$ python -q
>>> import numpy as np
>>> import numpy.linalg as la
>>> np.set_printoptions(precision=3, suppress=True, linewidth=140)
>>> rnd = lambda a: np.round(a, 3) + 0
>>> Z = np.array([[1, 0, -3, 1, 1, -3], [-1, 0, -2, -2, 0, -3], [-1, 0, 2, 0, -2, 0]])
>>> rng = np.random.default_rng(571)
>>> data = rng.normal(size=(14, 3)) @ Z + np.array([0, 2, 0, 2, 1, 1])
>>> print(rnd(data))
[[ 1.67   2.     6.742  5.254  1.085 11.241]
 [ 0.865  2.    -3.061  1.319  3.411  0.025]
 [-0.283  2.    -0.752  1.109  1.325  0.359]
 [ 2.067  2.    -0.349  3.037  4.096  5.12 ]
 [ 0.885  2.     0.599  3.22   1.55   2.723]
 [-1.102  2.     8.714  1.915 -1.118 10.893]
 [ 0.331  2.    -8.766  0.711  2.951 -9.223]
 [ 3.046  2.    -5.399  3.839  5.254 -0.718]
 [ 0.267  2.    -1.864  1.859  1.674 -0.785]
 [-0.147  2.    -2.096  0.544  2.161 -0.403]
 [-1.99   2.    -1.216 -0.733 -0.248 -2.695]
 [-3.74   2.    -1.907 -3.81  -0.669 -4.364]
 [-2.7    2.    -1.859 -1.977 -0.422 -3.923]
 [-2.075  2.    -1.335 -1.117 -0.032 -2.551]]
>>> def softmax(z):
...     e = np.exp(z - z.max(axis=-1, keepdims=True))
...     return e / e.sum(axis=-1, keepdims=True)
... 
>>> print(rnd(softmax(10 * data[6])))
[0. 0. 0. 0. 1. 0.]
>>> print(rnd(softmax(data[6] + 3)))
[0.046 0.247 0.    0.068 0.639 0.   ]
>>> print(rnd(softmax(data).sum(axis=1)))
[1. 1. 1. 1. 1. 1. 1. 1. 1. 1. 1. 1. 1. 1.]
>>> S = data @ data.T / np.sqrt(6)
>>> print(softmax(S).round(6).argmax(axis=1))
[ 0  7  7  0  0  5  6  7  6  6  6 11  6  6]
>>> print(la.cond(data) > 100)
True
>>> print(la.matrix_rank(data, rtol=0.1))
4
>>> print(np.argsort(-la.norm(data, axis=0).round(6), kind="stable")[:3])
[5 2 3]
>>> print(rnd(la.norm(data, 2) / la.norm(data)))
0.832
>>> th = np.radians(99)
>>> Rm = np.eye(6)
>>> Rm[2, 2] = Rm[5, 5] = np.cos(th)
>>> Rm[2, 5], Rm[5, 2] = -np.sin(th), np.sin(th)
>>> print(rnd(Rm))
[[ 1.     0.     0.     0.     0.     0.   ]
 [ 0.     1.     0.     0.     0.     0.   ]
 [ 0.     0.    -0.156  0.     0.    -0.988]
 [ 0.     0.     0.     1.     0.     0.   ]
 [ 0.     0.     0.     0.     1.     0.   ]
 [ 0.     0.     0.988  0.     0.    -0.156]]
>>> B = data @ Rm.T
>>> print(rnd(np.abs(B - data).max(axis=0)))
[ 0.     0.    20.836  0.     0.     6.341]
>>> print(np.allclose(la.norm(data, axis=1), la.norm(B, axis=1)))
True
>>> B = data / la.norm(data, axis=1, keepdims=True)
>>> C2 = B @ B.T
>>> print(rnd(np.degrees(np.arccos(np.clip(C2[3, 10], -1, 1)))))
121.108
>>> J = np.load("layer13.npy")
>>> print(J)
[[-1  0  0  0  0  0  0]
 [ 2  2  0  0  0  0  0]
 [ 2  0 -2  0  0  0  0]
 [ 0 -2 -1  0  0  0  0]
 [-1 -2  2  0  2  0  0]
 [-2  2  2  1  1 -1  0]
 [ 1 -1  1  1 -1 -2 -2]]
>>> blk = np.stack([J, 2 * J, J[::-1]])
>>> print(la.matrix_rank(blk))
[6 6 6]
>>> print(blk.shape)
(3, 7, 7)
>>> print(blk.sum(axis=0))
[[-2 -1  1  1 -1 -2 -2]
 [ 4  8  2  1  1 -1  0]
 [ 5 -2 -4  0  2  0  0]
 [ 0 -8 -4  0  0  0  0]
 [-1 -6  4  0  6  0  0]
 [-4  8  6  3  3 -3  0]
 [ 2 -3  3  3 -3 -6 -6]]
>>> print(rnd(la.det(blk)))
[0. 0. 0.]
>>> print((blk @ J.T).shape)
(3, 7, 7)
>>> C2 = J.T @ J
>>> print(rnd(la.eigvalsh(C2)[::-1]))
[26.632 17.477 12.982  4.45   1.411  0.049  0.   ]
>>> print(la.matrix_rank(C2))
6
>>> print(np.allclose(C2, C2.T))
True
>>> print(rnd(la.svd(J, compute_uv=False) ** 2))
[26.632 17.477 12.982  4.45   1.411  0.049  0.   ]
>>> X = np.array([[3, 1, 0, 0, 0, 0],
...     [1, 1, 0, 0, 0, 0],
...     [3, 1, 0, 0, 0, 0],
...     [0, 0, 3, 1, 0, 0],
...     [0, 0, 1, 1, 0, 0],
...     [0, 0, 3, 1, 0, 0],
...     [0, 0, 0, 0, 3, 1],
...     [0, 0, 0, 0, 1, 1],
...     [0, 0, 0, 0, 3, 1]])
>>> # row 2 repeats row 0
>>> r0, r1 = X[0], X[2]
>>> print(r0 @ r1)
10
>>> print(r0 @ r0)
10
>>> pr = (r0 @ r1) / (r0 @ r0) * r0
>>> print(la.matrix_rank(np.outer(r0, r1)))
1
>>> print(rnd(la.norm(r0 + r1) ** 2 + la.norm(r0 - r1) ** 2))
40.0
>>> B = np.c_[X[:, :5] @ np.array([[-3, 2, 1, 2, 3],
...     [-2, -2, -2, 3, 3],
...     [0, 1, 3, 0, 1],
...     [0, 3, 3, 3, 1],
...     [-2, 2, 3, -3, -1]]), np.array([2, -1, 0, 1, -3, -3, -3, -2, 1])]
>>> print(B)
[[-11   4   1   9  12   2]
 [ -5   0  -1   5   6  -1]
 [-11   4   1   9  12   0]
 [  0   6  12   3   4   1]
 [  0   4   6   3   2  -3]
 [  0   6  12   3   4  -3]
 [ -6   6   9  -9  -3  -3]
 [ -2   2   3  -3  -1  -2]
 [ -6   6   9  -9  -3   1]]
>>> print(rnd(la.norm(B - X @ la.lstsq(X, B)[0], axis=0)))
[0.    0.    0.    0.    0.    4.243]
>>> print(la.matrix_rank(B))
6
